>>> import numpy as np
>>> np.set_printoptions(precision=1, suppress=True, linewidth=120, floatmode="fixed")
>>> rnd = lambda a: np.round(a, 1) + 0
>>> feats = np.loadtxt("x.csv", delimiter=",")
>>> feats
array([[ 1.0,  1.0, -1.0, -1.0, -1.0, -1.0,  1.0,  1.0],
       [ 1.0, -1.0, -1.0,  1.0, -1.0,  1.0,  1.0, -1.0],
       [ 1.0,  1.0,  1.0,  1.0,  1.0,  1.0,  1.0,  1.0],
       [ 1.0, -1.0,  1.0, -1.0, -1.0,  1.0, -1.0,  1.0],
       [ 1.0,  1.0,  1.0,  1.0, -1.0, -1.0, -1.0, -1.0]])
>>> Y = np.array([[1, 1],
...     [1, 2],
...     [-1, -1],
...     [-3, -1],
...     [-1, -1],
...     [1, -2],
...     [0, -3],
...     [-3, -1]])
>>> np.einsum("ij,ij->i", feats, feats)
array([8.0, 8.0, 8.0, 8.0, 8.0])
>>> Y.T @ feats.T
array([[ 3.0,  3.0, -5.0,  1.0,  1.0],
       [ 4.0, -4.0, -6.0,  0.0,  8.0]])
>>> np.vstack([feats, Y.T]).shape
(7, 8)
>>> np.linalg.matrix_rank(feats @ Y)
np.int64(2)
>>> np.einsum("ij->j", feats)
array([ 5.0,  1.0,  1.0,  1.0, -3.0,  1.0,  1.0,  1.0])
>>> x0 = np.array([3, -3, -1, -3, -1, -3, 0, 0])
>>> feats @ np.ones(8)
array([0.0, 0.0, 8.0, 0.0, 0.0])
>>> feats @ x0
array([ 8.0,  2.0, -8.0,  6.0,  0.0])
>>> (feats @ x0).argmax()
np.int64(0)
>>> feats @ (2 * x0)
array([ 16.0,   4.0, -16.0,  12.0,   0.0])
>>> np.linalg.norm(feats @ x0) <= np.linalg.norm(feats, 2) * np.linalg.norm(x0) + 1e-9
np.True_
>>> feats @ np.eye(8)[7]
array([ 1.0, -1.0,  1.0,  1.0, -1.0])
>>> np.sign((feats @ x0).round(6))
array([ 1.0,  1.0, -1.0,  1.0,  0.0])
>>> u, v = feats[2], feats[3]
>>> u @ v
np.float64(0.0)
>>> pr = (u @ v) / (u @ u) * u
>>> pr
array([0.0, 0.0, 0.0, 0.0, 0.0, 0.0, 0.0, 0.0])
>>> np.linalg.matrix_rank(np.outer(u, v))
np.int64(1)
>>> (v - pr) @ u
np.float64(0.0)
>>> v - pr
array([ 1.0, -1.0,  1.0, -1.0, -1.0,  1.0, -1.0,  1.0])
>>> th = np.radians(36)
>>> R = np.eye(8)
>>> R[3, 3] = R[5, 5] = np.cos(th)
>>> R[3, 5], R[5, 3] = -np.sin(th), np.sin(th)
>>> rnd(R)
array([[ 1.0,  0.0,  0.0,  0.0,  0.0,  0.0,  0.0,  0.0],
       [ 0.0,  1.0,  0.0,  0.0,  0.0,  0.0,  0.0,  0.0],
       [ 0.0,  0.0,  1.0,  0.0,  0.0,  0.0,  0.0,  0.0],
       [ 0.0,  0.0,  0.0,  0.8,  0.0, -0.6,  0.0,  0.0],
       [ 0.0,  0.0,  0.0,  0.0,  1.0,  0.0,  0.0,  0.0],
       [ 0.0,  0.0,  0.0,  0.6,  0.0,  0.8,  0.0,  0.0],
       [ 0.0,  0.0,  0.0,  0.0,  0.0,  0.0,  1.0,  0.0],
       [ 0.0,  0.0,  0.0,  0.0,  0.0,  0.0,  0.0,  1.0]])
>>> Y = feats @ R.T
>>> rnd(np.linalg.det(R)), rnd(np.trace(R))
(np.float64(1.0), np.float64(7.6))
>>> rnd(np.linalg.svd(feats, compute_uv=False)), rnd(np.linalg.svd(Y, compute_uv=False))
(array([2.8, 2.8, 2.8, 2.8, 2.8]), array([2.8, 2.8, 2.8, 2.8, 2.8]))
>>> left, sig, VT = np.linalg.svd(feats, full_matrices=False)
>>> rnd(left.T @ left)
array([[1.0, 0.0, 0.0, 0.0, 0.0],
       [0.0, 1.0, 0.0, 0.0, 0.0],
       [0.0, 0.0, 1.0, 0.0, 0.0],
       [0.0, 0.0, 0.0, 1.0, 0.0],
       [0.0, 0.0, 0.0, 0.0, 1.0]])
>>> rnd(VT @ VT.T)
array([[1.0, 0.0, 0.0, 0.0, 0.0],
       [0.0, 1.0, 0.0, 0.0, 0.0],
       [0.0, 0.0, 1.0, 0.0, 0.0],
       [0.0, 0.0, 0.0, 1.0, 0.0],
       [0.0, 0.0, 0.0, 0.0, 1.0]])
>>> left.shape, sig.shape, VT.shape
((5, 5), (5,), (5, 8))
>>> rnd(left.T @ feats @ VT.T)
array([[2.8, 0.0, 0.0, 0.0, 0.0],
       [0.0, 2.8, 0.0, 0.0, 0.0],
       [0.0, 0.0, 2.8, 0.0, 0.0],
       [0.0, 0.0, 0.0, 2.8, 0.0],
       [0.0, 0.0, 0.0, 0.0, 2.8]])
>>> Y = np.array([[4, 0, 1, 1, 5, 2, 3, 4, 2, 4],
...     [3, 3, 1, 2, 1, 3, 5, 0, 0, 0],
...     [2, 1, 0, 1, 1, 5, 1, 1, 3, 1],
...     [2, 5, 3, 2, 4, 1, 5, 4, 2, 2],
...     [5, 5, 4, 4, 5, 2, 5, 0, 0, 2],
...     [0, 4, 2, 1, 2, 4, 3, 0, 0, 1],
...     [0, 1, 1, 4, 2, 0, 3, 2, 4, 4],
...     [5, 1, 2, 4, 1, 0, 1, 2, 2, 1],
...     [2, 0, 3, 2, 1, 4, 1, 5, 5, 2],
...     [3, 1, 1, 4, 4, 4, 5, 5, 3, 5]])
>>> X = np.triu(Y, 1)
>>> X
array([[0, 0, 1, 1, 5, 2, 3, 4, 2, 4],
       [0, 0, 1, 2, 1, 3, 5, 0, 0, 0],
       [0, 0, 0, 1, 1, 5, 1, 1, 3, 1],
       [0, 0, 0, 0, 4, 1, 5, 4, 2, 2],
       [0, 0, 0, 0, 0, 2, 5, 0, 0, 2],
       [0, 0, 0, 0, 0, 0, 3, 0, 0, 1],
       [0, 0, 0, 0, 0, 0, 0, 2, 4, 4],
       [0, 0, 0, 0, 0, 0, 0, 0, 2, 1],
       [0, 0, 0, 0, 0, 0, 0, 0, 0, 2],
       [0, 0, 0, 0, 0, 0, 0, 0, 0, 0]])
>>> rng = np.random.default_rng(329036)
>>> labels = rng.permutation(10)
>>> labels
array([6, 9, 2, 4, 8, 0, 5, 1, 3, 7])
>>> Y = X[labels][:, labels]
>>> np.trace(Y)
np.int64(0)
>>> np.diag(Y)
array([0, 0, 0, 0, 0, 0, 0, 0, 0, 0])
>>> rnd(np.sort(np.abs(np.linalg.eigvals(Y))))
array([0.0, 0.0, 0.0, 0.0, 0.0, 0.0, 0.0, 0.0, 0.0, 0.0])
>>> np.allclose(Y, X)
False
>>> th = np.radians(36)
>>> R = np.eye(10)
>>> R[8, 8] = R[1, 1] = np.cos(th)
>>> R[8, 1], R[1, 8] = -np.sin(th), np.sin(th)
>>> rnd(R)
array([[ 1.0,  0.0,  0.0,  0.0,  0.0,  0.0,  0.0,  0.0,  0.0,  0.0],
       [ 0.0,  0.8,  0.0,  0.0,  0.0,  0.0,  0.0,  0.0,  0.6,  0.0],
       [ 0.0,  0.0,  1.0,  0.0,  0.0,  0.0,  0.0,  0.0,  0.0,  0.0],
       [ 0.0,  0.0,  0.0,  1.0,  0.0,  0.0,  0.0,  0.0,  0.0,  0.0],
       [ 0.0,  0.0,  0.0,  0.0,  1.0,  0.0,  0.0,  0.0,  0.0,  0.0],
       [ 0.0,  0.0,  0.0,  0.0,  0.0,  1.0,  0.0,  0.0,  0.0,  0.0],
       [ 0.0,  0.0,  0.0,  0.0,  0.0,  0.0,  1.0,  0.0,  0.0,  0.0],
       [ 0.0,  0.0,  0.0,  0.0,  0.0,  0.0,  0.0,  1.0,  0.0,  0.0],
       [ 0.0, -0.6,  0.0,  0.0,  0.0,  0.0,  0.0,  0.0,  0.8,  0.0],
       [ 0.0,  0.0,  0.0,  0.0,  0.0,  0.0,  0.0,  0.0,  0.0,  1.0]])
>>> Y = X @ R.T
>>> rnd(np.linalg.svd(X, compute_uv=False)), rnd(np.linalg.svd(Y, compute_uv=False))
(array([14.3,  7.2,  5.2,  4.3,  2.3,  1.6,  0.7,  0.2,  0.0,  0.0]), array([14.3,  7.2,  5.2,  4.3,  2.3,  1.6,  0.7,  0.2,  0.0,  0.0]))
>>> rnd(np.linalg.det(R)), rnd(np.trace(R))
(np.float64(1.0), np.float64(9.6))
>>> r = np.linalg.matrix_rank(X)
>>> r
np.int64(8)
>>> ns = np.linalg.svd(X)[2][r:].T
>>> rnd(ns @ ns.T)
array([[1.0, 0.0, 0.0, 0.0, 0.0, 0.0, 0.0, 0.0, 0.0, 0.0],
       [0.0, 1.0, 0.0, 0.0, 0.0, 0.0, 0.0, 0.0, 0.0, 0.0],
       [0.0, 0.0, 0.0, 0.0, 0.0, 0.0, 0.0, 0.0, 0.0, 0.0],
       [0.0, 0.0, 0.0, 0.0, 0.0, 0.0, 0.0, 0.0, 0.0, 0.0],
       [0.0, 0.0, 0.0, 0.0, 0.0, 0.0, 0.0, 0.0, 0.0, 0.0],
       [0.0, 0.0, 0.0, 0.0, 0.0, 0.0, 0.0, 0.0, 0.0, 0.0],
       [0.0, 0.0, 0.0, 0.0, 0.0, 0.0, 0.0, 0.0, 0.0, 0.0],
       [0.0, 0.0, 0.0, 0.0, 0.0, 0.0, 0.0, 0.0, 0.0, 0.0],
       [0.0, 0.0, 0.0, 0.0, 0.0, 0.0, 0.0, 0.0, 0.0, 0.0],
       [0.0, 0.0, 0.0, 0.0, 0.0, 0.0, 0.0, 0.0, 0.0, 0.0]])
>>> np.allclose(X @ ns, 0)
True
>>> [int(np.linalg.matrix_rank(np.delete(X, i, axis=0))) for i in range(10)]
[8, 8, 8, 8, 8, 8, 7, 8, 8, 8]
>>> [int(np.linalg.matrix_rank(X[:i])) for i in range(1, len(X) + 1)]
[1, 2, 3, 4, 5, 6, 7, 8, 8, 8]
>>> np.linalg.matrix_rank(X.T @ X), np.linalg.matrix_rank(X @ X.T)
(np.int64(8), np.int64(8))
>>> [int(np.linalg.matrix_rank(X[:, :j + 1])) for j in range(10)]
[0, 0, 1, 2, 3, 4, 5, 6, 7, 8]
>>> rnd(X @ ns)
array([[0.0, 0.0],
       [0.0, 0.0],
       [0.0, 0.0],
       [0.0, 0.0],
       [0.0, 0.0],
       [0.0, 0.0],
       [0.0, 0.0],
       [0.0, 0.0],
       [0.0, 0.0],
       [0.0, 0.0]])
>>> left, sig, VT = np.linalg.svd(X)
>>> vecs = VT[:(sig > 1e-8).sum()]
>>> x0 = X[8] + 4 * X[4] + rng.integers(2) * np.eye(10)[9]
>>> x0
array([ 0.0,  0.0,  0.0,  0.0,  0.0,  8.0, 20.0,  0.0,  0.0, 11.0])
>>> rnd(vecs.T @ vecs)
array([[0.0, 0.0, 0.0, 0.0, 0.0, 0.0, 0.0, 0.0, 0.0, 0.0],
       [0.0, 0.0, 0.0, 0.0, 0.0, 0.0, 0.0, 0.0, 0.0, 0.0],
       [0.0, 0.0, 1.0, 0.0, 0.0, 0.0, 0.0, 0.0, 0.0, 0.0],
       [0.0, 0.0, 0.0, 1.0, 0.0, 0.0, 0.0, 0.0, 0.0, 0.0],
       [0.0, 0.0, 0.0, 0.0, 1.0, 0.0, 0.0, 0.0, 0.0, 0.0],
       [0.0, 0.0, 0.0, 0.0, 0.0, 1.0, 0.0, 0.0, 0.0, 0.0],
       [0.0, 0.0, 0.0, 0.0, 0.0, 0.0, 1.0, 0.0, 0.0, 0.0],
       [0.0, 0.0, 0.0, 0.0, 0.0, 0.0, 0.0, 1.0, 0.0, 0.0],
       [0.0, 0.0, 0.0, 0.0, 0.0, 0.0, 0.0, 0.0, 1.0, 0.0],
       [0.0, 0.0, 0.0, 0.0, 0.0, 0.0, 0.0, 0.0, 0.0, 1.0]])
>>> np.allclose(vecs.T @ vecs @ x0, x0)
True
>>> np.linalg.matrix_rank(np.vstack([X, x0]))
np.int64(8)
>>> def softmax(z):
...     e = np.exp(z - z.max(axis=-1, keepdims=True))
...     return e / e.sum(axis=-1, keepdims=True)
... 
>>> rnd(softmax(10 * X[6]))
array([0.0, 0.0, 0.0, 0.0, 0.0, 0.0, 0.0, 0.0, 0.5, 0.5])
>>> S = X @ X.T / np.sqrt(10)
>>> rnd(softmax(S + np.triu(np.full(S.shape, -np.inf), 1)))
array([[1.0, 0.0, 0.0, 0.0, 0.0, 0.0, 0.0, 0.0, 0.0, 0.0],
       [0.0, 1.0, 0.0, 0.0, 0.0, 0.0, 0.0, 0.0, 0.0, 0.0],
       [0.1, 0.0, 0.9, 0.0, 0.0, 0.0, 0.0, 0.0, 0.0, 0.0],
       [0.4, 0.0, 0.0, 0.6, 0.0, 0.0, 0.0, 0.0, 0.0, 0.0],
       [0.1, 0.2, 0.0, 0.2, 0.5, 0.0, 0.0, 0.0, 0.0, 0.0],
       [0.1, 0.2, 0.0, 0.3, 0.3, 0.0, 0.0, 0.0, 0.0, 0.0],
       [0.2, 0.0, 0.0, 0.0, 0.0, 0.0, 0.8, 0.0, 0.0, 0.0],
       [0.2, 0.0, 0.1, 0.1, 0.0, 0.0, 0.5, 0.1, 0.0, 0.0],
       [0.3, 0.0, 0.0, 0.1, 0.1, 0.0, 0.3, 0.0, 0.1, 0.0],
       [0.1, 0.1, 0.1, 0.1, 0.1, 0.1, 0.1, 0.1, 0.1, 0.1]])
>>> rnd(softmax(S)[6] @ X)
array([0.0, 0.0, 0.2, 0.2, 1.1, 0.5, 0.7, 2.5, 3.5, 4.0])
>>> rnd(softmax(S))
array([[1.0, 0.0, 0.0, 0.0, 0.0, 0.0, 0.0, 0.0, 0.0, 0.0],
       [0.0, 0.9, 0.0, 0.1, 0.0, 0.0, 0.0, 0.0, 0.0, 0.0],
       [0.1, 0.0, 0.9, 0.0, 0.0, 0.0, 0.0, 0.0, 0.0, 0.0],
       [0.4, 0.0, 0.0, 0.6, 0.0, 0.0, 0.0, 0.0, 0.0, 0.0],
       [0.1, 0.2, 0.0, 0.2, 0.4, 0.0, 0.0, 0.0, 0.0, 0.0],
       [0.1, 0.2, 0.0, 0.3, 0.3, 0.0, 0.0, 0.0, 0.0, 0.0],
       [0.2, 0.0, 0.0, 0.0, 0.0, 0.0, 0.8, 0.0, 0.0, 0.0],
       [0.1, 0.0, 0.1, 0.1, 0.0, 0.0, 0.5, 0.1, 0.0, 0.0],
       [0.3, 0.0, 0.0, 0.1, 0.1, 0.0, 0.3, 0.0, 0.1, 0.0],
       [0.1, 0.1, 0.1, 0.1, 0.1, 0.1, 0.1, 0.1, 0.1, 0.1]])
>>> E = np.load("test4.npy")
>>> E
array([[ 0.1, -1.4,  5.0, -0.4,  0.5, -0.3, -1.4,  0.3],
       [ 0.8,  0.0, -6.0,  1.5,  0.7, -2.0, -0.1,  0.2],
       [-1.1, -1.3, -4.0, -0.5, -1.2,  1.4,  0.5, -0.8],
       [-1.1, -1.3, -1.0,  0.2, -0.3, -0.2,  1.1, -0.5],
       [-1.4,  0.3, -4.0, -0.2, -1.5, -2.1,  0.2,  2.7]])
>>> Y = E / np.linalg.norm(E, axis=1, keepdims=True)
>>> gram = Y @ Y.T
>>> rnd(np.linalg.norm(Y, axis=1))
array([1.0, 1.0, 1.0, 1.0, 1.0])
>>> (gram - 2 * np.eye(5)).round(6).argmax(axis=1)
array([3, 4, 3, 2, 1])
>>> Y = feats / np.sqrt((feats ** 2).mean(axis=1, keepdims=True))
>>> feats - feats.mean(axis=1, keepdims=True)
array([[ 1.0,  1.0, -1.0, -1.0, -1.0, -1.0,  1.0,  1.0],
       [ 1.0, -1.0, -1.0,  1.0, -1.0,  1.0,  1.0, -1.0],
       [ 0.0,  0.0,  0.0,  0.0,  0.0,  0.0,  0.0,  0.0],
       [ 1.0, -1.0,  1.0, -1.0, -1.0,  1.0, -1.0,  1.0],
       [ 1.0,  1.0,  1.0,  1.0, -1.0, -1.0, -1.0, -1.0]])
>>> rnd(softmax(E).sum(axis=1))
array([1.0, 1.0, 1.0, 1.0, 1.0])
>>> rnd(softmax(E[2]))
array([0.0, 0.0, 0.0, 0.1, 0.0, 0.5, 0.2, 0.1])
>>> S = E @ E.T / np.sqrt(8)
>>> softmax(S).round(6).argmax(axis=1)
array([0, 1, 2, 2, 4])
>>> K = np.array([[1, 0, -1, 3], [3, 1, 0, -1], [-1, 3, 1, 0], [0, -1, 3, 1]])
>>> Y = E / np.sqrt((E ** 2).mean(axis=1, keepdims=True))
>>> rnd(Y[1])
array([ 0.3,  0.0, -2.6,  0.6,  0.3, -0.9,  0.0,  0.1])
>>> Y = np.array([[-3, -1, 2],
...     [-2, 1, 0],
...     [-3, 3, 3],
...     [-3, -3, -3],
...     [2, 2, 2],
...     [0, 2, -2],
...     [2, 1, 0],
...     [2, 1, 2]])
>>> rnd(np.einsum("ij,ij->i", E, E))
array([29.5, 43.4, 23.4,  5.5, 32.1])
>>> rnd(np.einsum("ik,kj->ji", E, Y))
array([[-12.5,  12.7,  16.4,   8.9,  19.0],
       [ 14.0, -25.8, -10.6,  -4.2, -14.0],
       [ 18.6, -15.1, -19.5,  -7.0,  -7.6]])
>>> rnd(np.einsum("ij->j", E))
array([ -2.7,  -3.7, -10.0,   0.6,  -1.8,  -3.2,   0.3,   1.9])
>>> K @ np.ones(4)
array([3.0, 3.0, 3.0, 3.0])
>>> (K @ K)[0]
array([ 2, -6,  7,  6])
>>> left, sig, VT = np.linalg.svd(K, full_matrices=False)
>>> (sig > 1e-8).sum()
np.int64(4)
>>> rnd(np.sqrt((sig ** 2).sum())), rnd(np.linalg.norm(K))
(np.float64(6.6), np.float64(6.6))
>>> rnd(left.T @ K @ VT.T)
array([[3.6, 0.0, 0.0, 0.0],
       [0.0, 3.6, 0.0, 0.0],
       [0.0, 0.0, 3.0, 0.0],
       [0.0, 0.0, 0.0, 3.0]])
>>> rnd(left.T @ left)
array([[1.0, 0.0, 0.0, 0.0],
       [0.0, 1.0, 0.0, 0.0],
       [0.0, 0.0, 1.0, 0.0],
       [0.0, 0.0, 0.0, 1.0]])
>>> left.shape, sig.shape, VT.shape
((4, 4), (4,), (4, 4))
>>> Q, vecs = np.linalg.qr(K[:, :1])[0], np.linalg.qr(K[:, 1:])[0]
>>> sig = np.linalg.svd(Q.T @ vecs, compute_uv=False)
>>> rnd(np.linalg.norm(Q @ Q.T - vecs @ vecs.T, 2))
np.float64(1.0)
>>> (sig > 0.9).sum()
np.int64(0)
>>> Y = np.array([[1, 1, 0, 1, 0, 0, 1, 2, 1, 1], [3, 2, 2, 1, 1, 2, 0, 1, 0, 0]])
>>> F = Y.T @ Y
>>> F
array([[10,  7,  6,  4,  3,  6,  1,  5,  1,  1],
       [ 7,  5,  4,  3,  2,  4,  1,  4,  1,  1],
       [ 6,  4,  4,  2,  2,  4,  0,  2,  0,  0],
       [ 4,  3,  2,  2,  1,  2,  1,  3,  1,  1],
       [ 3,  2,  2,  1,  1,  2,  0,  1,  0,  0],
       [ 6,  4,  4,  2,  2,  4,  0,  2,  0,  0],
       [ 1,  1,  0,  1,  0,  0,  1,  2,  1,  1],
       [ 5,  4,  2,  3,  1,  2,  2,  5,  2,  2],
       [ 1,  1,  0,  1,  0,  0,  1,  2,  1,  1],
       [ 1,  1,  0,  1,  0,  0,  1,  2,  1,  1]])
>>> np.argsort(-np.linalg.norm(F, axis=0).round(6), kind="stable")[:3]
array([0, 1, 2])
>>> [round(float(x), 1) for x in np.linalg.svd(F, compute_uv=False)[:3]]
[27.6, 6.4, 0.0]
>>> np.linalg.cond(F) > 100
np.True_
